% ipython --no-banner

In [1]: import numpy as np

In [2]: from numpy import linalg as LA

In [3]: np.set_printoptions(precision=3, suppress=True, linewidth=160, legacy="1.25")

In [4]: F = np.load("a.npy")

In [5]: F
Out[5]: 
array([[ 0.474,  0.053, -0.263, -0.421],
       [ 0.053,  0.006, -0.029, -0.047],
       [-0.263, -0.029,  0.146,  0.234],
       [-0.421, -0.047,  0.234,  0.374]])

In [6]: # symmetric

In [7]: left, sv, Vt = LA.svd(F)

In [8]: sv.round(3) + 0
Out[8]: array([1., 0., 0., 0.])

In [9]: np.argmax(sv[:-1] / (sv[1:] + 1e-6)) + 1
Out[9]: 1

In [10]: Y = left[:, :1] @ np.diag(sv[:1]) @ Vt[:1]

In [11]: Y
Out[11]: 
array([[ 0.474,  0.053, -0.263, -0.421],
       [ 0.053,  0.006, -0.029, -0.047],
       [-0.263, -0.029,  0.146,  0.234],
       [-0.421, -0.047,  0.234,  0.374]])

In [12]: np.round(LA.norm(F - Y) / LA.norm(F), 3)
Out[12]: 0.0

In [13]: C2 = Y.T @ Y

In [14]: np.round(LA.svd(Y, compute_uv=False) ** 2, 3) + 0
Out[14]: array([1., 0., 0., 0.])

In [15]: C2
Out[15]: 
array([[ 0.474,  0.053, -0.263, -0.421],
       [ 0.053,  0.006, -0.029, -0.047],
       [-0.263, -0.029,  0.146,  0.234],
       [-0.421, -0.047,  0.234,  0.374]])

In [16]: np.round(LA.eigvalsh(C2)[::-1], 3) + 0
Out[16]: array([1., 0., 0., 0.])

In [17]: (Y @ Y.T).shape
Out[17]: (4, 4)

In [18]: u = np.array([-3, -1, -3, 1, 2, -3]) + 0.5

In [19]: E = np.eye(6) - 2 * np.outer(u, u) / (u @ u)

In [20]: E
Out[20]: 
array([[ 0.545, -0.091, -0.455,  0.273,  0.455, -0.455],
       [-0.091,  0.982, -0.091,  0.055,  0.091, -0.091],
       [-0.455, -0.091,  0.545,  0.273,  0.455, -0.455],
       [ 0.273,  0.055,  0.273,  0.836, -0.273,  0.273],
       [ 0.455,  0.091,  0.455, -0.273,  0.545,  0.455],
       [-0.455, -0.091, -0.455,  0.273,  0.455,  0.545]])

In [21]: # equal to its transpose

In [22]: q, evecs = LA.qr(E[:, :4])[0], LA.qr(E[:, 4:])[0]

In [23]: sv = LA.svd(q.T @ evecs, compute_uv=False)

In [24]: sv.round(3) + 0
Out[24]: array([0., 0.])

In [25]: (sv > 0.9).sum()
Out[25]: 0

In [26]: rng = np.random.default_rng(162)

In [27]: lab = rng.permutation(6)

In [28]: lab
Out[28]: array([5, 3, 2, 0, 4, 1])

In [29]: Y = E[lab][:, lab]

In [30]: Y
Out[30]: 
array([[ 0.545,  0.273, -0.455, -0.455,  0.455, -0.091],
       [ 0.273,  0.836,  0.273,  0.273, -0.273,  0.055],
       [-0.455,  0.273,  0.545, -0.455,  0.455, -0.091],
       [-0.455,  0.273, -0.455,  0.545,  0.455, -0.091],
       [ 0.455, -0.273,  0.455,  0.455,  0.545,  0.091],
       [-0.091,  0.055, -0.091, -0.091,  0.091,  0.982]])

In [31]: np.sort(np.abs(LA.eigvals(Y)))
Out[31]: array([1., 1., 1., 1., 1., 1.])

In [32]: np.allclose(Y, E)
Out[32]: False

In [33]: data = np.array([[0, 4, 4, 2], [0, 8, 8, 4], [0, 0, 0, 0], [0, 4, 4, 2]])

In [34]: data
Out[34]: 
array([[0, 4, 4, 2],
       [0, 8, 8, 4],
       [0, 0, 0, 0],
       [0, 4, 4, 2]])

In [35]: # column 2 repeats column 1

In [36]: Y = np.array([[0, -1, 1], [-2, 0, -2], [3, 2, 1], [-2, -1, -3]])

In [37]: np.einsum("ik,kj->ij", data, Y)
Out[37]: 
array([[  0,   6, -10],
       [  0,  12, -20],
       [  0,   0,   0],
       [  0,   6, -10]])

In [38]: np.einsum("ij,ij->i", data, data)
Out[38]: array([ 36, 144,   0,  36])

In [39]: LA.matrix_rank(np.vstack([data, Y.T]))
Out[39]: 4

In [40]: Y.T @ data.T
Out[40]: 
array([[  0,   0,   0,   0],
       [  6,  12,   0,   6],
       [-10, -20,   0, -10]])

In [41]: np.vstack([data, Y.T]).shape
Out[41]: (7, 4)

In [42]: np.einsum("ik,kj->ji", data, Y)
Out[42]: 
array([[  0,   0,   0,   0],
       [  6,  12,   0,   6],
       [-10, -20,   0, -10]])

In [43]: x = np.array([5, -1, 1, 2])

In [44]: data * x
Out[44]: 
array([[ 0, -4,  4,  4],
       [ 0, -8,  8,  8],
       [ 0,  0,  0,  0],
       [ 0, -4,  4,  4]])

In [45]: rk = LA.matrix_rank(data)

In [46]: rk
Out[46]: 1

In [47]: N = LA.svd(data)[2][rk:].T

In [48]: np.round(data @ N, 3) + 0
Out[48]: 
array([[0., 0., 0.],
       [0., 0., 0.],
       [0., 0., 0.],
       [0., 0., 0.]])

In [49]: [int(LA.matrix_rank(data[:, :j + 1])) for j in range(4)]
Out[49]: [0, 1, 1, 1]

In [50]: [int(LA.matrix_rank(np.delete(data, i, axis=0))) for i in range(4)]
Out[50]: [1, 1, 1, 1]

In [51]: M = np.load("block14.npy")

In [52]: M
Out[52]: 
array([[ 4.933, -5.606,  0.199, -0.078],
       [ 0.753,  0.699,  0.37 ,  0.519],
       [-1.486,  2.537,  0.145,  0.445],
       [ 3.76 , -2.775,  0.607,  0.618],
       [ 2.248, -2.618, -0.209, -0.424],
       [ 0.922, -1.499, -0.285, -0.363]])

In [53]: q, Rm = LA.qr(M)

In [54]: np.round(q.T @ q, 3) + 0
Out[54]: 
array([[1., 0., 0., 0.],
       [0., 1., 0., 0.],
       [0., 0., 1., 0.],
       [0., 0., 0., 1.]])

In [55]: round(float(np.trace(q @ q.T)), 3)
Out[55]: 4.0

In [56]: u, r1 = M[3], M[1]

In [57]: np.round(u @ u, 3)
Out[57]: 22.589

In [58]: np.round(u @ r1, 3)
Out[58]: 1.437

In [59]: p = (u @ r1) / (u @ u) * u

In [60]: p
Out[60]: array([ 0.239, -0.177,  0.039,  0.039])

In [61]: r1 - p
Out[61]: array([0.514, 0.876, 0.331, 0.48 ])

In [62]: round((r1 - p) @ u, 3)
Out[62]: -0.0

In [63]: LA.matrix_rank(np.outer(u, r1))
Out[63]: 1
